$ ipython --no-banner

In [1]: import numpy as np

In [2]: np.set_printoptions(precision=1, suppress=True, linewidth=160)

In [3]: X = np.load("mat.npy")

In [4]: print(X)
[[ 110  -64   14   34   34  -24  -53 -109   66 -100]
 [ -64  126   21   12  -45   11   51   -1  -84   56]
 [  14   21   58  -29   -5  -44  -17  -43   17   -9]
 [  34   12  -29   98  -17   49   51  -81   16   -4]
 [  34  -45   -5  -17   87  -18  -17   35   77   11]
 [ -24   11  -44   49  -18   51   50   14  -15   35]
 [ -53   51  -17   51  -17   50  107   17   24  116]
 [-109   -1  -43  -81   35   14   17  203  -32  104]
 [  66  -84   17   16   77  -15   24  -32  176   38]
 [-100   56   -9   -4   11   35  116  104   38  180]]

In [5]: u = np.array([0, -1])

In [6]: np.polyval(u, X[3])
Out[6]: array([-1, -1, -1, -1, -1, -1, -1, -1, -1, -1])

In [7]: np.correlate(X[3], X[6], "full")
Out[7]: array([  3944,   2208,  -2498,  14514,   2871,   3861,  17369,  -3731,   3557,  11040, -11422,   6050,  -2544,  -2070,   2265,  -7310,   5177,  -1052,    212])

In [8]: A2 = X[0, 0] * X[1:] - np.outer(X[1:, 0], X[0])

In [9]: A2
Out[9]: 
array([[    0,  9764,  3206,  3496, -2774,  -326,  2218, -7086, -5016,  -240],
       [    0,  3206,  6184, -3666, -1026, -4504, -1128, -3204,   946,   410],
       [    0,  3496, -3666,  9624, -3026,  6206,  7412, -5204,  -484,  2960],
       [    0, -2774, -1026, -3026,  8414, -1164,   -68,  7556,  6226,  4610],
       [    0,  -326, -4504,  6206, -1164,  5034,  4228, -1076,   -66,  1450],
       [    0,  2218, -1128,  7412,   -68,  4228,  8961, -3907,  6138,  7460],
       [    0, -7086, -3204, -5204,  7556, -1076, -3907, 10449,  3674,   540],
       [    0, -5016,   946,  -484,  6226,   -66,  6138,  3674, 15004, 10780],
       [    0,  -240,   410,  2960,  4610,  1450,  7460,   540, 10780,  9800]])

In [10]: np.linalg.matrix_rank(A2), np.linalg.matrix_rank(X)
Out[10]: (np.int64(4), np.int64(5))

In [11]: np.flatnonzero(~A2.round(6).any(axis=1))
Out[11]: array([], dtype=int64)

In [12]: U, sv, VT = np.linalg.svd(X)

In [13]: vecs = VT[:(sv > 1e-8).sum()]

In [14]: rng = np.random.default_rng(5917)

In [15]: vec = X[9] + -2 * X[3] + rng.integers(2) * np.eye(10)[4]

In [16]: vec
Out[16]: array([-168.,   32.,   49., -200.,   46.,  -63.,   14.,  266.,    6.,  188.])

In [17]: np.linalg.matrix_rank(np.vstack([X, vec]))
Out[17]: np.int64(6)

In [18]: np.diag(vecs.T @ vecs)
Out[18]: array([0.3, 0.7, 0.4, 0.5, 0.8, 0.3, 0.3, 0.6, 0.6, 0.5])

In [19]: round(np.linalg.norm(vec - vecs.T @ vecs @ vec), 1)
Out[19]: np.float64(0.5)

In [20]: np.linalg.matrix_rank(X, rtol=0.1)
Out[20]: np.int64(5)

In [21]: [round(float(x), 1) for x in np.linalg.svd(X, compute_uv=False)[:3]]
Out[21]: [460.1, 290.0, 261.0]

In [22]: q, _ = np.linalg.qr(np.array([[-1.6], [0.4], [-0.4], [-0.5], [0.8], [-0.2], [-0.1], [1.5]]))

In [23]: W0 = q @ q.T

In [24]: W0.round(1) + 0
Out[24]: 
array([[ 0.4, -0.1,  0.1,  0.1, -0.2,  0.1,  0. , -0.4],
       [-0.1,  0. ,  0. ,  0. ,  0.1,  0. ,  0. ,  0.1],
       [ 0.1,  0. ,  0. ,  0. , -0.1,  0. ,  0. , -0.1],
       [ 0.1,  0. ,  0. ,  0. , -0.1,  0. ,  0. , -0.1],
       [-0.2,  0.1, -0.1, -0.1,  0.1,  0. ,  0. ,  0.2],
       [ 0.1,  0. ,  0. ,  0. ,  0. ,  0. ,  0. ,  0. ],
       [ 0. ,  0. ,  0. ,  0. ,  0. ,  0. ,  0. ,  0. ],
       [-0.4,  0.1, -0.1, -0.1,  0.2,  0. ,  0. ,  0.4]])

In [25]: vec = np.array([4, -1, -4, -1, -4, 4, 0, -3])

In [26]: W0 @ vec
Out[26]: array([ 3.5, -0.9,  0.9,  1.1, -1.7,  0.4,  0.2, -3.3])

In [27]: round((vec - W0 @ vec) @ (W0 @ vec), 1)
Out[27]: np.float64(0.0)

In [28]: W0 @ W0 @ vec
Out[28]: array([ 3.5, -0.9,  0.9,  1.1, -1.7,  0.4,  0.2, -3.3])

In [29]: np.round(np.trace(W0), 1)
Out[29]: np.float64(1.0)
